% ipython --no-banner

In [1]: import numpy as np

In [2]: from numpy import linalg as LA

In [3]: np.set_printoptions(precision=1, suppress=True, linewidth=120, sign=" ")

In [4]: tidy = lambda a: np.round(a, 1) + 0

In [5]: mat = np.loadtxt("block13.csv", delimiter=",")

In [6]: mat
Out[6]: 
array([[-2., -1.,  0.,  0.],
       [-1., -2., -1.,  0.],
       [ 0., -1.,  1., -1.],
       [ 0.,  0., -1.,  0.]])

In [7]: # symmetric

In [8]: vals, vecs = LA.eig(mat)

In [9]: tidy(np.prod(vals))
Out[9]: np.float64(-3.0)

In [10]: tidy(mat @ vecs[:, 0] - vals[0] * vecs[:, 0])
Out[10]: array([ 0.,  0.,  0.,  0.])

In [11]: tidy(np.sort(LA.eigvals(mat.T)))
Out[11]: array([-3.1, -1.3, -0.4,  1.8])

In [12]: tidy(np.sort(LA.eigvals(LA.inv(mat))))
Out[12]: array([-2.4, -0.8, -0.3,  0.5])

In [13]: vals, vecs = LA.eigh(mat)

In [14]: x0 = np.array([-3, 0, -2, -2])

In [15]: x0 @ mat @ x0
Out[15]: np.float64(-22.0)

In [16]: tidy(vecs * np.maximum(vals, 0) @ vecs.T)
Out[16]: 
array([[ 0. ,  0. ,  0.1, -0.1],
       [ 0. ,  0.1, -0.4,  0.2],
       [ 0.1, -0.4,  1.3, -0.7],
       [-0.1,  0.2, -0.7,  0.4]])

In [17]: tidy(x0 @ mat @ x0 / (x0 @ x0)), tidy(vals[0]), tidy(vals[-1])
Out[17]: (np.float64(-1.3), np.float64(-3.1), np.float64(1.8))

In [18]: (np.sign(vecs[:, -1].round(6)) == np.sign(vecs[0, -1].round(6))).astype(int)
Out[18]: array([ 1,  0,  1,  0])

In [19]: x0 = np.array([-6, 7, 5, -1])

In [20]: target = mat @ x0

In [21]: target
Out[21]: array([  5., -13.,  -1.,  -5.])

In [22]: tidy(LA.solve(mat, target + mat[:, 2]))
Out[22]: array([-6.,  7.,  6., -1.])

In [23]: tidy(LA.solve(mat, -3 * target))
Out[23]: array([ 18., -21., -15.,   3.])

In [24]: tidy(LA.solve(mat, target))
Out[24]: array([-6.,  7.,  5., -1.])

In [25]: np.count_nonzero(mat)
Out[25]: np.int64(9)

In [26]: mat[:, 4]
---------------------------------------------------------------------------
IndexError                                Traceback (most recent call last)
Cell In[26], line 1
----> 1 mat[:, 4]

IndexError: index 4 is out of bounds for axis 1 with size 4

In [27]: mat.shape
Out[27]: (4, 4)

In [28]: mat.sum(axis=1)
Out[28]: array([-3., -4., -1., -1.])

In [29]: tidy(LA.svd(mat, compute_uv=False))
Out[29]: array([ 3.1,  1.8,  1.3,  0.4])

In [30]: np.zeros(4, 4)
---------------------------------------------------------------------------
TypeError                                 Traceback (most recent call last)
Cell In[30], line 1
----> 1 np.zeros(4, 4)

TypeError: Cannot interpret '4' as a data type

In [31]: mat.sum(axis=0)
Out[31]: array([-3., -4., -1., -1.])

In [32]: tidy(LA.norm(mat))
Out[32]: np.float64(3.9)

In [33]: f = np.array([1, -1, 2, 0])

In [34]: other = mat + np.outer(f, np.eye(4)[0])

In [35]: LA.matrix_rank(other - mat)
Out[35]: np.int64(1)

In [36]: tidy(LA.det(other) / LA.det(mat)), tidy(1 + LA.solve(mat, f)[0])
Out[36]: (np.float64(0.0), np.float64(0.0))

In [37]: F = np.loadtxt("a.csv", delimiter=",")

In [38]: F
Out[38]: 
array([[  4.,   3.,   1.],
       [  4.,   4.,   5.],
       [  6.,   7.,  10.],
       [  9.,   7.,  13.],
       [ 13.,  11.,  16.],
       [ 13.,  11.,  21.],
       [ 16.,  15.,  22.],
       [ 16.,  19.,  27.],
       [ 19.,  19.,  32.],
       [ 22.,  24.,  36.],
       [ 22.,  26.,  37.],
       [ 23.,  31.,  38.],
       [ 26.,  33.,  39.],
       [ 27.,  35.,  44.],
       [ 32.,  35.,  45.],
       [ 34.,  36.,  49.],
       [ 34.,  39.,  50.],
       [ 38.,  41.,  54.],
       [ 42.,  43.,  56.],
       [ 43.,  43.,  57.],
       [ 46.,  47.,  59.],
       [ 47.,  50.,  62.],
       [ 52.,  54.,  63.],
       [ 53.,  56.,  68.],
       [ 55.,  60.,  71.],
       [ 56.,  62.,  72.]])

In [39]: rng = np.random.default_rng(744)

In [40]: lab = rng.permutation(3)

In [41]: other = F[:, lab] * rng.choice([-1, 1], 3)

In [42]: other
Out[42]: 
array([[  1.,   3.,   4.],
       [  5.,   4.,   4.],
       [ 10.,   7.,   6.],
       [ 13.,   7.,   9.],
       [ 16.,  11.,  13.],
       [ 21.,  11.,  13.],
       [ 22.,  15.,  16.],
       [ 27.,  19.,  16.],
       [ 32.,  19.,  19.],
       [ 36.,  24.,  22.],
       [ 37.,  26.,  22.],
       [ 38.,  31.,  23.],
       [ 39.,  33.,  26.],
       [ 44.,  35.,  27.],
       [ 45.,  35.,  32.],
       [ 49.,  36.,  34.],
       [ 50.,  39.,  34.],
       [ 54.,  41.,  38.],
       [ 56.,  43.,  42.],
       [ 57.,  43.,  43.],
       [ 59.,  47.,  46.],
       [ 62.,  50.,  47.],
       [ 63.,  54.,  52.],
       [ 68.,  56.,  53.],
       [ 71.,  60.,  55.],
       [ 72.,  62.,  56.]])

In [43]: left, _, vt = LA.svd(F.T @ other)

In [44]: lab
Out[44]: array([ 2,  1,  0])

In [45]: tidy(left @ vt)
Out[45]: 
array([[ 0.,  0.,  1.],
       [ 0.,  1.,  0.],
       [ 1.,  0.,  0.]])

In [46]: X = np.load("layer3.npy")

In [47]: X
Out[47]: 
array([[ 3, -2,  2],
       [ 2,  1, -1],
       [ 2,  2, -2]])

In [48]: # rank 2

In [49]: t = np.radians(15)

In [50]: Rm = np.eye(3)

In [51]: Rm[1, 1] = Rm[0, 0] = np.cos(t)

In [52]: Rm[1, 0], Rm[0, 1] = -np.sin(t), np.sin(t)

In [53]: tidy(Rm)
Out[53]: 
array([[ 1. ,  0.3,  0. ],
       [-0.3,  1. ,  0. ],
       [ 0. ,  0. ,  1. ]])

In [54]: other = X @ Rm.T

In [55]: np.allclose(LA.norm(X, axis=1), LA.norm(other, axis=1))
Out[55]: True

In [56]: tidy(other)
Out[56]: 
array([[ 2.4, -2.7,  2. ],
       [ 2.2,  0.4, -1. ],
       [ 2.4,  1.4, -2. ]])

In [57]: tidy(LA.norm(X, 2))
Out[57]: np.float64(4.2)

In [58]: tidy(LA.norm(X, "nuc"))
Out[58]: np.float64(8.4)

In [59]: X[0] @ X[2]
Out[59]: np.int64(-2)

In [60]: tidy(LA.norm(X, 1)), tidy(LA.norm(X, np.inf))
Out[60]: (np.float64(7.0), np.float64(7.0))

In [61]: tidy(np.trace(LA.pinv(X) @ X))
Out[61]: np.float64(2.0)

In [62]: np.allclose(X[:-1].T @ LA.lstsq(X[:-1].T, X[-1])[0], X[-1])
Out[62]: True

In [63]: W0 = np.load("sample19.npy")

In [64]: W0
Out[64]: 
array([[ 0,  2,  0],
       [ 2,  0,  2],
       [ 0,  2,  0]])

In [65]: try:
    ...:     LA.cholesky(W0)
    ...: except LA.LinAlgError as e:
    ...:     print("failed:", e)
    ...: 
failed: Matrix is not positive definite

In [66]: tidy(LA.eigvalsh(W0).min())
Out[66]: np.float64(-2.8)

In [67]: np.all(LA.eigvalsh(W0) > 0)
Out[67]: np.False_

In [68]: vals, vecs = LA.eigh(W0)

In [69]: x0 = np.array([2, 2, 7])

In [70]: x0 @ W0 @ x0
Out[70]: np.int64(72)

In [71]: tidy(x0 @ W0 @ x0 / (x0 @ x0)), tidy(vals[0]), tidy(vals[-1])
Out[71]: (np.float64(1.3), np.float64(-2.8), np.float64(2.8))

In [72]: lab = rng.permutation(3)

In [73]: lab
Out[73]: array([ 1,  0,  2])

In [74]: other = W0[lab][:, lab]

In [75]: np.diag(other)
Out[75]: array([ 0,  0,  0])

In [76]: np.allclose(other, W0)
Out[76]: False

In [77]: tidy(W0 @ LA.pinv(W0) @ W0)
Out[77]: 
array([[ 0.,  2.,  0.],
       [ 2.,  0.,  2.],
       [ 0.,  2.,  0.]])

In [78]: np.allclose(W0[:-1].T @ LA.lstsq(W0[:-1].T, W0[-1])[0], W0[-1])
Out[78]: True

In [79]: np.unique(W0.round(6), axis=0).shape
Out[79]: (2, 3)

In [80]: data = np.load("arr.npy")

In [81]: data
Out[81]: 
array([[-4. , -2.2,  0.4],
       [ 2.5,  1. ,  0.1],
       [-3.6, -1.7,  0. ],
       [-0.1,  0.2,  0.7]])

In [82]: other = np.c_[data[:, :1] @ np.array([[-2]]), np.array([2, 5, 4, 0])]

In [83]: other
Out[83]: 
array([[ 8. ,  2. ],
       [-5. ,  5. ],
       [ 7.2,  4. ],
       [ 0.2,  0. ]])

In [84]: LA.matrix_rank(other)
Out[84]: np.int64(2)
